>>> import numpy as np
>>> np.set_printoptions(suppress=True, linewidth=140)
>>> E = np.loadtxt("test1.csv", delimiter=",")
>>> E
array([[ 3., -2.,  5., -2.,  3.,  4.],
       [12., -8., 20., -8., 12., 16.],
       [ 9., -6., 15., -6.,  9., 12.],
       [-3.,  2., -5.,  2., -3., -4.],
       [ 6., -4., 10., -4.,  6.,  8.]])
>>> # column 3 repeats column 1
>>> vec = np.array([-1, 6, -7, 5, 4, 3])
>>> E @ np.ones(6)
array([ 11.,  44.,  33., -11.,  22.])
>>> (E @ vec).argmax()
np.int64(3)
>>> (E * vec).sum(axis=1)
array([ -36., -144., -108.,   36.,  -72.])
>>> E @ np.eye(6)[5]
array([ 4., 16., 12., -4.,  8.])
>>> [round(float(x), 2) for x in np.linalg.svd(E, compute_uv=False)[:3]]
[45.57, 0.0, 0.0]
>>> np.linalg.matrix_rank(E, rtol=0.1)
np.int64(1)
>>> U, sig, vt = np.linalg.svd(E)
>>> vecs = vt[:(sig > 1e-8).sum()]
>>> rng = np.random.default_rng(367)
>>> vec = E[0] + -1 * E[1] + rng.integers(2) * np.eye(6)[1]
>>> vec
array([ -9.,   7., -15.,   6.,  -9., -12.])
>>> np.round(vecs.T @ vecs, 2)
array([[ 0.13, -0.09,  0.22, -0.09,  0.13,  0.18],
       [-0.09,  0.06, -0.15,  0.06, -0.09, -0.12],
       [ 0.22, -0.15,  0.37, -0.15,  0.22,  0.3 ],
       [-0.09,  0.06, -0.15,  0.06, -0.09, -0.12],
       [ 0.13, -0.09,  0.22, -0.09,  0.13,  0.18],
       [ 0.18, -0.12,  0.3 , -0.12,  0.18,  0.24]])
>>> round(np.linalg.norm(vec - vecs.T @ vecs @ vec), 2)
np.float64(0.97)
>>> f = np.array([1, -2, 1])
>>> np.cross(E[3, :3], E[2, :3])
array([0., 0., 0.])
>>> np.correlate(E[3], E[2], "full")
array([ -36.,   -3.,  -24.,  -78.,   60., -201.,   60.,  -78.,  -24.,   -3.,  -36.])
>>> np.array([np.convolve(row, f, "same") for row in E])
array([[ -8.,  12., -14.,  12.,  -4.,  -5.],
       [-32.,  48., -56.,  48., -16., -20.],
       [-24.,  36., -42.,  36., -12., -15.],
       [  8., -12.,  14., -12.,   4.,   5.],
       [-16.,  24., -28.,  24.,  -8., -10.]])
>>> np.convolve(E[3], f)
array([ -3.,   8., -12.,  14., -12.,   4.,   5.,  -4.])
